>>> import numpy as np
>>> np.set_printoptions(suppress=True, linewidth=100)
>>> other = np.array([[0, 3, 9, 4, 9],
...     [2, 6, 7, 7, 2],
...     [4, 9, 0, 0, 6],
...     [6, 1, 1, 4, 9],
...     [8, 5, 5, 9, 0]])
>>> arr = other + other.T
>>> arr
array([[ 0,  5, 13, 10, 17],
       [ 5, 12, 16,  8,  7],
       [13, 16,  0,  1, 11],
       [10,  8,  1,  8, 18],
       [17,  7, 11, 18,  0]])
>>> rng = np.random.default_rng(58)
>>> labels = rng.permutation(5)
>>> labels
array([2, 0, 3, 4, 1])
>>> other = arr[labels][:, labels]
>>> other
array([[ 0, 13,  1, 11, 16],
       [13,  0, 10, 17,  5],
       [ 1, 10,  8, 18,  8],
       [11, 17, 18,  0,  7],
       [16,  5,  8,  7, 12]])
>>> np.diag(other)
array([ 0,  0,  8,  0, 12])
>>> np.allclose(other, arr)
False
>>> ev, V = np.linalg.eigh(other)
>>> x0 = np.array([3, 0, 1, 3, 2])
>>> np.abs(other).sum(axis=1).max(), np.round(np.abs(ev).max(), 1)
(np.int64(53), np.float64(46.7))
>>> (np.sign(V[:, -1].round(6)) == np.sign(V[0, -1].round(6))).astype(int)
array([1, 1, 1, 1, 1])
>>> x0 @ other @ x0
np.int64(676)
>>> round(x0 @ other @ x0 / (x0 @ x0), 1), round(float(ev[0]), 1), np.round(ev[-1], 1)
(np.float64(29.4), -19.7, np.float64(46.7))
>>> [round(float(x), 1) for x in np.linalg.svd(arr, compute_uv=False)[:3]]
[46.7, 19.7, 17.8]
>>> np.round(np.linalg.eigvalsh(arr).min(), 1)
np.float64(-19.7)
>>> left, sig, Vt = np.linalg.svd(arr)
>>> np.argmax(sig[:-1] / (sig[1:] + 1e-6)) + 1
np.int64(4)
>>> sig.round(1) + 0
array([46.7, 19.7, 17.8, 10.9,  0. ])
>>> other = left[:, :4] @ np.diag(sig[:4]) @ Vt[:4]
>>> np.linalg.matrix_rank(other)
np.int64(4)
>>> X = np.load("dump.npy")
>>> X
array([[1, 0, 0, 0, 0, 0, 0, 0, 0],
       [3, 1, 0, 0, 0, 0, 0, 0, 0],
       [3, 3, 1, 0, 0, 0, 0, 0, 0],
       [1, 0, 2, 1, 0, 0, 0, 0, 0],
       [0, 1, 2, 3, 1, 0, 0, 0, 0],
       [2, 2, 3, 1, 0, 1, 0, 0, 0],
       [1, 2, 3, 2, 0, 1, 1, 0, 0],
       [1, 1, 0, 1, 1, 1, 2, 1, 0],
       [3, 0, 1, 0, 3, 1, 3, 3, 1]])
>>> Q, Rm = np.linalg.qr(X)
>>> np.trace(Q @ Q.T)
np.float64(9.0)
>>> np.round(Q.T @ Q, 1) + 0
array([[1., 0., 0., 0., 0., 0., 0., 0., 0.],
       [0., 1., 0., 0., 0., 0., 0., 0., 0.],
       [0., 0., 1., 0., 0., 0., 0., 0., 0.],
       [0., 0., 0., 1., 0., 0., 0., 0., 0.],
       [0., 0., 0., 0., 1., 0., 0., 0., 0.],
       [0., 0., 0., 0., 0., 1., 0., 0., 0.],
       [0., 0., 0., 0., 0., 0., 1., 0., 0.],
       [0., 0., 0., 0., 0., 0., 0., 1., 0.],
       [0., 0., 0., 0., 0., 0., 0., 0., 1.]])
>>> np.allclose(Rm.T @ Rm, X.T @ X)
True
>>> mat = np.load("x.npy")
>>> mat
array([[ 0.8, -1.1,  0.9, -0.8, -0.3, -1.6],
       [-3.8,  1.9, -4.7,  3.3,  0.4,  6.8],
       [ 1.7, -0.7,  2.2,  0.3, -3.9, -4.4],
       [-5.7,  3.5, -7.2,  2.7,  5.1, 11.9]])
>>> other = mat / np.sqrt((mat ** 2).mean(axis=1, keepdims=True))
>>> np.round(np.linalg.norm(other, axis=1), 1)
array([2.4, 2.4, 2.4, 2.4])
>>> np.linalg.matrix_rank(other) == np.linalg.matrix_rank(mat)
np.True_
>>> f = np.array([-1, -1, -2])
>>> np.round(np.cross(mat[3, :3], mat[0, :3]), 1)
array([-4.8, -0.6,  3.5])
>>> np.round(np.convolve(mat[3], f), 1)
array([  5.7,   2.2,  15.1,  -2.5,   6.6, -22.4, -22.1, -23.8])
>>> np.round(np.array([np.convolve(row, f, "same") for row in mat]), 1)
array([[  0.3,  -1.4,   2.1,  -0.7,   3.5,   2.2],
       [  1.9,  10.4,  -2.4,   5.7, -13.8,  -7.6],
       [ -1. ,  -4.9,  -1.1,  -0.8,   7.7,  12.2],
       [  2.2,  15.1,  -2.5,   6.6, -22.4, -22.1]])
>>> other = np.array([[3, -2, -4, 5, -5, 1, -1, -5],
...     [2, 4, -5, -3, 1, -5, -2, 0],
...     [-2, 3, -3, 2, 2, -4, 5, -1],
...     [3, -3, 5, 3, 2, 1, 0, 5],
...     [5, 4, 1, 5, -3, 5, -1, -1],
...     [-2, -5, 5, -3, 3, 1, -3, 3],
...     [-4, -4, 2, -4, -4, 5, -3, 0],
...     [0, 1, 2, 5, 0, 2, 0, 5]])
>>> data = other + other.T
>>> data
array([[  6,   0,  -6,   8,   0,  -1,  -5,  -5],
       [  0,   8,  -2,  -6,   5, -10,  -6,   1],
       [ -6,  -2,  -6,   7,   3,   1,   7,   1],
       [  8,  -6,   7,   6,   7,  -2,  -4,  10],
       [  0,   5,   3,   7,  -6,   8,  -5,  -1],
       [ -1, -10,   1,  -2,   8,   2,   2,   5],
       [ -5,  -6,   7,  -4,  -5,   2,  -6,   0],
       [ -5,   1,   1,  10,  -1,   5,   0,  10]])
>>> ev, V = np.linalg.eigh(data)
>>> np.round(np.linalg.svd(data, compute_uv=False), 1)
array([23.1, 20.9, 17.7, 17.6, 13. ,  7.8,  4.5,  2.2])
>>> np.round(V @ np.diag(ev) @ V.T, 1) + 0
array([[  6.,   0.,  -6.,   8.,   0.,  -1.,  -5.,  -5.],
       [  0.,   8.,  -2.,  -6.,   5., -10.,  -6.,   1.],
       [ -6.,  -2.,  -6.,   7.,   3.,   1.,   7.,   1.],
       [  8.,  -6.,   7.,   6.,   7.,  -2.,  -4.,  10.],
       [  0.,   5.,   3.,   7.,  -6.,   8.,  -5.,  -1.],
       [ -1., -10.,   1.,  -2.,   8.,   2.,   2.,   5.],
       [ -5.,  -6.,   7.,  -4.,  -5.,   2.,  -6.,   0.],
       [ -5.,   1.,   1.,  10.,  -1.,   5.,   0.,  10.]])
>>> theta = rng.uniform(0, 2 * np.pi, 24)
>>> Q, _ = np.linalg.qr(np.array([[1.0, -0.1],
...     [-1.9, 0.2],
...     [-2.3, -0.3],
...     [-0.5, -2.4],
...     [0.3, 0.8],
...     [-0.3, -0.8],
...     [-0.4, -0.6],
...     [-0.6, -0.1]]))
>>> A = 3 * np.c_[np.cos(theta), np.sin(theta)] @ Q.T
>>> A.round(1) + 0
array([[ 0.1, -0.2,  0.4,  2.6, -0.9,  0.9,  0.7,  0.1],
       [-0.8,  1.5,  1.3, -1.9,  0.5, -0.5, -0.3,  0.3],
       [-0.3,  0.6,  1.2,  2.3, -0.8,  0.8,  0.7,  0.3],
       [ 0.6, -1.2, -0.9,  2.3, -0.7,  0.7,  0.4, -0.2],
       [-0.3,  0.6,  1.2,  2.3, -0.8,  0.8,  0.7,  0.3],
       [ 0.8, -1.6, -2. , -0.9,  0.4, -0.4, -0.5, -0.5],
       [-1. ,  1.8,  2. , -0.8,  0.1, -0.1,  0.1,  0.5],
       [ 0.8, -1.6, -2. , -1. ,  0.4, -0.4, -0.5, -0.5],
       [ 0.5, -0.9, -0.4,  2.5, -0.8,  0.8,  0.5, -0.1],
       [-1. ,  1.8,  2.1, -0.4,  0. ,  0. ,  0.2,  0.5],
       [ 1. , -1.8, -1.9,  0.8, -0.2,  0.2,  0. , -0.5],
       [ 0.4, -0.8, -0.3,  2.5, -0.8,  0.8,  0.6, -0.1],
       [ 0.7, -1.4, -1.9, -1.4,  0.6, -0.6, -0.6, -0.5],
       [-1. ,  1.9,  2. , -0.5,  0. ,  0. ,  0.1,  0.5],
       [-0.9,  1.7,  1.7, -1.4,  0.3, -0.3, -0.1,  0.4],
       [ 1. , -1.8, -2. ,  0.4,  0. ,  0. , -0.2, -0.5],
       [ 0.1, -0.2,  0.4,  2.6, -0.9,  0.9,  0.7,  0.1],
       [ 0.8, -1.6, -2. , -0.9,  0.4, -0.4, -0.5, -0.5],
       [-0.9,  1.7,  2.1,  0.6, -0.3,  0.3,  0.4,  0.5],
       [ 0.1, -0.1, -0.7, -2.5,  0.9, -0.9, -0.7, -0.2],
       [-0.6,  1.1,  1.7,  1.8, -0.7,  0.7,  0.6,  0.4],
       [-0.2,  0.4,  0.9,  2.4, -0.9,  0.9,  0.7,  0.3],
       [-0.8,  1.5,  1.3, -1.9,  0.5, -0.5, -0.3,  0.3],
       [-0.2,  0.4,  1. ,  2.4, -0.8,  0.8,  0.7,  0.3]])
>>> Xs = A - A.mean(axis=0)
>>> left, sig, Vt = np.linalg.svd(Xs, full_matrices=False)
>>> (np.sign(left[:, 0]) == np.sign(left[0, 0])).astype(int)
array([1, 1, 1, 0, 1, 0, 1, 0, 0, 1, 0, 0, 0, 1, 1, 0, 1, 0, 1, 0, 1, 1, 1, 1])
>>> np.round((sig ** 2).sum() ** 2 / (sig ** 4).sum(), 1)
np.float64(2.0)
>>> np.round(sig ** 2 / (sig ** 2).sum(), 1) + 0
array([0.5, 0.5, 0. , 0. , 0. , 0. , 0. , 0. ])
>>> np.abs(Vt[0]).argmax()
np.int64(2)
>>> np.round(Vt[0] * np.sign(Vt[0, np.abs(Vt[0]).argmax()]), 1)
array([-0.3,  0.6,  0.7,  0.2, -0.1,  0.1,  0.1,  0.2])
>>> np.searchsorted(np.cumsum(sig ** 2) / (sig ** 2).sum(), 0.9) + 1
np.int64(2)
>>> sig.round(1) + 0
array([10.6,  9.7,  0. ,  0. ,  0. ,  0. ,  0. ,  0. ])
>>> D = np.linalg.norm(A[:, None] - A[None], axis=-1)
>>> np.round(np.linalg.norm(A - A.mean(axis=0), axis=1), 1)
array([2.4, 3.3, 2.4, 2.7, 2.4, 3.5, 3. , 3.5, 2.6, 2.9, 3.1, 2.5, 3.5, 2.9, 3.2, 3.2, 2.4, 3.5,
       2.7, 3.6, 2.4, 2.4, 3.3, 2.4])
>>> np.linalg.matrix_rank(D ** 2)
np.int64(3)
>>> D.mean(axis=1).argmax()
np.int64(19)
>>> D[16].round(1) + 0
array([0. , 5.4, 1.2, 1.8, 1.3, 5.1, 4.6, 5.1, 1.2, 4.3, 3.8, 1. , 5.4, 4.4, 5.1, 4.2, 0. , 5.1,
       3.5, 6. , 2.1, 0.8, 5.5, 1. ])
>>> D[:5, :5].round(1) + 0
array([[0. , 5.4, 1.3, 1.8, 1.3],
       [5.4, 0. , 4.8, 6. , 4.8],
       [1.3, 4.8, 0. , 3. , 0. ],
       [1.8, 6. , 3. , 0. , 3. ],
       [1.3, 4.8, 0. , 3. , 0. ]])
>>> W0 = np.load("arr.npy")
>>> W0
array([[-5,  2,  0,  0],
       [ 1, -3,  0,  0],
       [ 0,  0, -5,  2],
       [ 0,  0,  1, -3]])
>>> np.linalg.matrix_power(W0, 2)
array([[ 27, -16,   0,   0],
       [ -8,  11,   0,   0],
       [  0,   0,  27, -16],
       [  0,   0,  -8,  11]])
>>> round(float(np.abs(np.linalg.eigvals(W0)).max()), 1)
5.7
>>> np.round(np.sort(np.abs(np.linalg.eigvals(W0))), 1)
array([2.3, 2.3, 5.7, 5.7])
>>> np.trace(W0)
np.int64(-16)
>>> np.allclose(W0, W0.T)
False
>>> Q, V = np.linalg.qr(W0[:, :3])[0], np.linalg.qr(W0[:, 3:])[0]
>>> sig = np.linalg.svd(Q.T @ V, compute_uv=False)
>>> np.round(np.degrees(np.arccos(sig.clip(0, 1))), 1)
array([45.])
>>> other = np.array([[2, -2, 2], [1, -2, 0], [-1, -1, -1], [-1, -1, 0]])
>>> np.vstack([W0, other.T]).shape
(7, 4)
>>> np.linalg.matrix_rank(np.vstack([W0, other.T]))
np.int64(4)
>>> np.einsum("ik,kj->ij", W0, other)
array([[ -8,   6, -10],
       [ -1,   4,   2],
       [  3,   3,   5],
       [  2,   2,  -1]])
>>> np.linalg.matrix_rank(W0 @ other)
np.int64(3)
>>> other.T @ W0.T
array([[ -8,  -1,   3,   2],
       [  6,   4,   3,   2],
       [-10,   2,   5,  -1]])
>>> Q, Rm = np.linalg.qr(W0)
>>> np.round(Q @ Rm, 1)
array([[-5.,  2.,  0.,  0.],
       [ 1., -3.,  0.,  0.],
       [ 0.,  0., -5.,  2.],
       [ 0.,  0.,  1., -3.]])
>>> np.round(Q.T @ Q, 1) + 0
array([[1., 0., 0., 0.],
       [0., 1., 0., 0.],
       [0., 0., 1., 0.],
       [0., 0., 0., 1.]])
>>> Rm.round(1)
array([[ 5.1, -2.5,  0. ,  0. ],
       [ 0. , -2.5,  0. ,  0. ],
       [ 0. ,  0. ,  5.1, -2.5],
       [ 0. ,  0. ,  0. , -2.5]])
>>> np.round(abs(Rm[0, 0]), 1), round(float(np.linalg.norm(W0[:, 0])), 1)
(np.float64(5.1), 5.1)
>>> Q.shape, Rm.shape
((4, 4), (4, 4))
>>> K = np.load("a.npy")
>>> K
array([[2, 0, 0, 0, 0, 0, 0, 0],
       [0, 1, 0, 0, 0, 0, 0, 0],
       [3, 1, 0, 0, 0, 0, 0, 0],
       [0, 1, 1, 0, 0, 0, 0, 0],
       [2, 3, 0, 1, 0, 0, 0, 0],
       [0, 0, 2, 0, 3, 2, 0, 0],
       [0, 2, 2, 0, 2, 2, 1, 0],
       [1, 3, 2, 2, 2, 3, 3, 3]])
>>> r = np.linalg.matrix_rank(K)
>>> r
np.int64(7)
>>> null = np.linalg.svd(K)[2][r:].T
>>> np.round(K @ null, 1) + 0
array([[0.],
       [0.],
       [0.],
       [0.],
       [0.],
       [0.],
       [0.],
       [0.]])
>>> np.linalg.matrix_rank(K.T @ K), np.linalg.matrix_rank(K @ K.T)
(np.int64(7), np.int64(7))
>>> np.round(null @ null.T, 1) + 0
array([[ 0. ,  0. ,  0. ,  0. ,  0. ,  0. ,  0. ,  0. ],
       [ 0. ,  0. ,  0. ,  0. ,  0. ,  0. ,  0. ,  0. ],
       [ 0. ,  0. ,  0. ,  0. ,  0. ,  0. ,  0. ,  0. ],
       [ 0. ,  0. ,  0. ,  0. ,  0. ,  0. ,  0. ,  0. ],
       [ 0. ,  0. ,  0. ,  0. ,  0.2, -0.4,  0.2,  0. ],
       [ 0. ,  0. ,  0. ,  0. , -0.4,  0.5, -0.4,  0.1],
       [ 0. ,  0. ,  0. ,  0. ,  0.2, -0.4,  0.2,  0. ],
       [ 0. ,  0. ,  0. ,  0. ,  0. ,  0.1,  0. ,  0. ]])
>>> [int(np.linalg.matrix_rank(K[:i])) for i in range(1, len(K) + 1)]
[1, 2, 2, 3, 4, 5, 6, 7]
>>> left, sig, Vt = np.linalg.svd(K)
>>> sig.round(1) + 0
array([8.6, 4.8, 3.1, 2.3, 0.9, 0.7, 0.3, 0. ])
>>> other = left[:, :7] @ np.diag(sig[:7]) @ Vt[:7]
>>> round(float(np.linalg.norm(K - other, 2)), 1), np.round(sig[7], 1)
(0.0, np.float64(0.0))
>>> round(float(np.linalg.norm(K - other) / np.linalg.norm(K)), 1)
0.0
>>> np.round(np.abs(K - other).max(), 1)
np.float64(0.0)
>>> np.linalg.matrix_rank(other)
np.int64(7)
>>> other.round(1) + 0
array([[2., 0., 0., 0., 0., 0., 0., 0.],
       [0., 1., 0., 0., 0., 0., 0., 0.],
       [3., 1., 0., 0., 0., 0., 0., 0.],
       [0., 1., 1., 0., 0., 0., 0., 0.],
       [2., 3., 0., 1., 0., 0., 0., 0.],
       [0., 0., 2., 0., 3., 2., 0., 0.],
       [0., 2., 2., 0., 2., 2., 1., 0.],
       [1., 3., 2., 2., 2., 3., 3., 3.]])
>>> np.linalg.matrix_rank(K, rtol=0.05)
np.int64(6)
>>> m1 = np.eye(3, dtype=int)[rng.permutation(3)] * np.array([-2, -1, 2])
>>> m1
array([[ 0,  0,  2],
       [ 0, -1,  0],
       [-2,  0,  0]])
>>> np.round(np.linalg.svd(mat, compute_uv=False), 1)
array([20. ,  4. ,  0.8,  0.2])
>>> np.linalg.matrix_rank(mat)
np.int64(4)
>>> np.round(np.linalg.norm(mat), 1)
np.float64(20.4)
>>> np.round(mat - mat[0], 1)
array([[ 0. ,  0. ,  0. ,  0. ,  0. ,  0. ],
       [-4.6,  3. , -5.6,  4.1,  0.7,  8.4],
       [ 0.9,  0.4,  1.3,  1.1, -3.6, -2.8],
       [-6.5,  4.6, -8.1,  3.5,  5.4, 13.5]])
>>> np.unravel_index(np.abs(mat).argmax(), mat.shape)
(np.int64(3), np.int64(5))
>>> np.round(mat.mean(axis=0), 1)
array([-1.8,  0.9, -2.2,  1.4,  0.3,  3.2])
